>>> import numpy as np
>>> np.set_printoptions(suppress=True, linewidth=100)
>>> feats = np.load("data.npy")
>>> feats
array([[-1,  1, -1,  2, -2],
       [-2,  0, -2,  1, -3],
       [-2,  0, -2,  1, -3]])
>>> # columns 0 and 2 are equal
>>> rk = np.linalg.matrix_rank(feats)
>>> print(rk)
2
>>> ns = np.linalg.svd(feats)[2][rk:].T
>>> print(np.round(feats @ ns, 3) + 0)
[[0. 0. 0.]
 [0. 0. 0.]
 [0. 0. 0.]]
>>> print([int(np.linalg.matrix_rank(np.delete(feats, i, axis=0))) for i in range(3)])
[1, 2, 2]
>>> [int(np.linalg.matrix_rank(feats[:, :j + 1])) for j in range(5)]
[1, 2, 2, 2, 2]
>>> [int(np.linalg.matrix_rank(feats[:i])) for i in range(1, len(feats) + 1)]
[1, 2, 2]
>>> print(ns.shape)
(5, 3)
>>> W = np.array([[-4, -3, 4, -1, 5],
...     [3, 3, -5, 3, -2],
...     [-1, 1, -2, 3, 4],
...     [-4, 4, 4, 4, 4],
...     [3, 1, 3, -1, -2]])
>>> b = np.array([5, 3, 1, 0, 4])
>>> act = np.maximum(feats @ W + b, 0)
>>> np.linalg.matrix_rank(act)
np.int64(2)
>>> np.round((act > 0).mean(axis=0), 3)
array([0.667, 1.   , 0.   , 1.   , 0.333])
>>> cent = np.array([[1, 1, 0], [1, 0, 2], [1, 1, 1], [2, 0, 2], [0, 0, 2]])
>>> print((act @ cent).round(6).argmax(axis=1))
[2 2 2]
>>> W @ cent
array([[-5,  0,  6],
       [ 7, -2,  3],
       [ 4, -3, 14],
       [12,  0, 28],
       [ 5,  6, -1]])
>>> act @ cent
array([[36,  0, 60],
       [16,  2, 22],
       [16,  2, 22]])
>>> arr = np.load("layer16.npy")
>>> arr.round(3)
array([[-0.69 , -0.724],
       [-0.724,  0.69 ]])
>>> # columns are unit length and at right angles
>>> q, vecs = np.linalg.qr(arr[:, :1])[0], np.linalg.qr(arr[:, 1:])[0]
>>> sv = np.linalg.svd(q.T @ vecs, compute_uv=False)
>>> (sv > 0.9).sum()
np.int64(0)
>>> print(np.round(np.linalg.norm(q @ q.T - vecs @ vecs.T, 2), 3))
1.0
>>> vals, vecs = np.linalg.eig(arr)
>>> np.prod(vals)
np.float64(-1.0)
>>> mat = np.load("run16.npy")
>>> mat
array([[  5,   6,   1,   0,   0],
       [  8,   2,   2, -10,   5],
       [  9,   5,   0, -12,   6],
       [  7,   4,   0,   0,   0]])
>>> r0 = np.array([1, -2])
>>> np.convolve(mat[2], r0)
array([  9, -13, -10, -12,  30, -12])
>>> print(np.array([np.convolve(row, r0, "same") for row in mat]))
[[  5  -4 -11  -2   0]
 [  8 -14  -2 -14  25]
 [  9 -13 -10 -12  30]
 [  7 -10  -8   0   0]]
>>> np.polyval(r0, mat[2])
array([  7,   3,  -2, -14,   4])
>>> np.cross(mat[2, :3], mat[1, :3])
array([ 10, -18, -22])
